$ ipython --no-banner

In [1]: import numpy as np

In [2]: import numpy.linalg as la

In [3]: np.set_printoptions(precision=3, suppress=True, linewidth=140, floatmode="fixed")

In [4]: rnd = lambda a: np.round(a, 3) + 0

In [5]: A = np.load("arr.npy")

In [6]: print(A)
[[2 3 1 3 3 0 1 2 0 1 3]
 [0 3 3 1 3 3 0 2 0 2 2]
 [0 0 3 0 3 1 2 1 2 0 3]
 [0 0 0 1 0 2 0 2 1 1 1]
 [0 0 0 0 2 2 1 2 0 0 1]
 [0 0 0 0 0 0 3 0 0 2 1]
 [0 0 0 0 0 0 2 2 2 3 0]
 [0 0 0 0 0 0 0 2 2 2 1]
 [0 0 0 0 0 0 0 0 0 2 1]
 [0 0 0 0 0 0 0 0 0 1 0]
 [0 0 0 0 0 0 0 0 0 0 2]]

In [7]: U, sv, VT = la.svd(A)

In [8]: print(rnd(sv))
[11.375  5.689  4.146  3.916  2.954  2.629  2.233  1.246  0.729  0.000  0.000]

In [9]: M2 = U[:, :9] @ np.diag(sv[:9]) @ VT[:9]

In [10]: print(rnd(la.norm(A - M2, 2)), rnd(sv[9]))
0.0 0.0

In [11]: print(la.matrix_rank(M2))
9

In [12]: print(la.matrix_rank(A, rtol=0.05))
9

In [13]: print(rnd(np.abs(A - M2).max()))
0.0

In [14]: print(rnd(la.norm(A - M2) / la.norm(A)))
0.0

In [15]: print(A @ A)
[[ 4 15 14 12 24 22  9 29 11 19 29]
 [ 0  9 18  4 24 20 18 21 11 19 28]
 [ 0  0  9  0 15  9 16 15 12 14 22]
 [ 0  0  0  1  0  2  6  6  5 12  8]
 [ 0  0  0  0  4  4 10 10  6 11  8]
 [ 0  0  0  0  0  0  6  6  6 11  2]
 [ 0  0  0  0  0  0  4  8  8 17  4]
 [ 0  0  0  0  0  0  0  4  4 10  6]
 [ 0  0  0  0  0  0  0  0  0  2  2]
 [ 0  0  0  0  0  0  0  0  0  1  0]
 [ 0  0  0  0  0  0  0  0  0  0  4]]

In [16]: print(np.prod(np.diag(A)), rnd(la.det(A)))
0 0.0

In [17]: print(rnd(np.sort(la.eigvals(A))))
[0.000 0.000 1.000 1.000 2.000 2.000 2.000 2.000 2.000 3.000 3.000]

In [18]: print(np.argsort(-la.norm(A, axis=0).round(6), kind="stable")[:3])
[ 4 10  9]

In [19]: print([round(float(x), 3) for x in la.svd(A, compute_uv=False)[:3]])
[11.375, 5.689, 4.146]

In [20]: print(rnd(A.mean(axis=0)))
[0.182 0.545 0.636 0.455 1.000 0.727 0.818 1.182 0.636 1.273 1.364]

In [21]: print(np.unravel_index(np.abs(A).argmax(), A.shape))
(np.int64(0), np.int64(1))

In [22]: print(rnd(la.norm(A)))
14.731

In [23]: print(A - A[0])
[[ 0  0  0  0  0  0  0  0  0  0  0]
 [-2  0  2 -2  0  3 -1  0  0  1 -1]
 [-2 -3  2 -3  0  1  1 -1  2 -1  0]
 [-2 -3 -1 -2 -3  2 -1  0  1  0 -2]
 [-2 -3 -1 -3 -1  2  0  0  0 -1 -2]
 [-2 -3 -1 -3 -3  0  2 -2  0  1 -2]
 [-2 -3 -1 -3 -3  0  1  0  2  2 -3]
 [-2 -3 -1 -3 -3  0 -1  0  2  1 -2]
 [-2 -3 -1 -3 -3  0 -1 -2  0  1 -2]
 [-2 -3 -1 -3 -3  0 -1 -2  0  0 -3]
 [-2 -3 -1 -3 -3  0 -1 -2  0 -1 -1]]

In [24]: print(np.count_nonzero(A))
50

In [25]: rng = np.random.default_rng(246)

In [26]: M2 = A + rng.integers(-2, 3, (11, 9)) @ rng.integers(-2, 3, (9, 11))

In [27]: print(M2)
[[ -7   1   4  11   2   5  -8   4   0   0  -2]
 [ -2   9  -1   2 -14   8  -4   9   2   2  -2]
 [  3   7   3   5  -3  -9   2   3  19  11   8]
 [  4  -2   3  -3  -5   2  -2   6  -1   1   7]
 [ -6 -10  -2  -6   6  19   1   0  -2 -10  -3]
 [ 12  21  -6  -4  -3 -18   6  -6  -6  15   3]
 [  3   4  -7  -7   8  -3   7  -4 -11   1  -1]
 [ 10  -7   8  -8   4   3  -1  -3  -7   6   4]
 [  6  -4  -4 -11   0   2  17  -6   4  -1   8]
 [  1   6  -4   0  -3   0   4  -1  -4  -1  -7]
 [  3   1   3   1 -14   2  -9  10   0   3   2]]

In [28]: print(np.abs(M2 - A).sum(axis=1))
[45 52 66 32 63 94 59 62 64 32 46]

In [29]: print(M2 - A)
[[ -9  -2   3   8  -1   5  -9   2   0  -1  -5]
 [ -2   6  -4   1 -17   5  -4   7   2   0  -4]
 [  3   7   0   5  -6 -10   0   2  17  11   5]
 [  4  -2   3  -4  -5   0  -2   4  -2   0   6]
 [ -6 -10  -2  -6   4  17   0  -2  -2 -10  -4]
 [ 12  21  -6  -4  -3 -18   3  -6  -6  13   2]
 [  3   4  -7  -7   8  -3   5  -6 -13  -2  -1]
 [ 10  -7   8  -8   4   3  -1  -5  -9   4   3]
 [  6  -4  -4 -11   0   2  17  -6   4  -3   7]
 [  1   6  -4   0  -3   0   4  -1  -4  -2  -7]
 [  3   1   3   1 -14   2  -9  10   0   3   0]]

In [30]: r0 = np.array([2, 0, 3, 3, 0, 0, 1, 0, 2])

In [31]: data = -1 * np.eye(9) + np.outer(r0, r0)

In [32]: print(data)
[[ 3.000  0.000  6.000  6.000  0.000  0.000  2.000  0.000  4.000]
 [ 0.000 -1.000  0.000  0.000  0.000  0.000  0.000  0.000  0.000]
 [ 6.000  0.000  8.000  9.000  0.000  0.000  3.000  0.000  6.000]
 [ 6.000  0.000  9.000  8.000  0.000  0.000  3.000  0.000  6.000]
 [ 0.000  0.000  0.000  0.000 -1.000  0.000  0.000  0.000  0.000]
 [ 0.000  0.000  0.000  0.000  0.000 -1.000  0.000  0.000  0.000]
 [ 2.000  0.000  3.000  3.000  0.000  0.000  0.000  0.000  2.000]
 [ 0.000  0.000  0.000  0.000  0.000  0.000  0.000 -1.000  0.000]
 [ 4.000  0.000  6.000  6.000  0.000  0.000  2.000  0.000  3.000]]

In [33]: M2 = data / np.sqrt((data ** 2).mean(axis=1, keepdims=True))

In [34]: print(rnd(la.norm(M2, axis=1)))
[3.000 3.000 3.000 3.000 3.000 3.000 3.000 3.000 3.000]

In [35]: print(M2[1])
[ 0.000 -3.000  0.000  0.000  0.000  0.000  0.000  0.000  0.000]
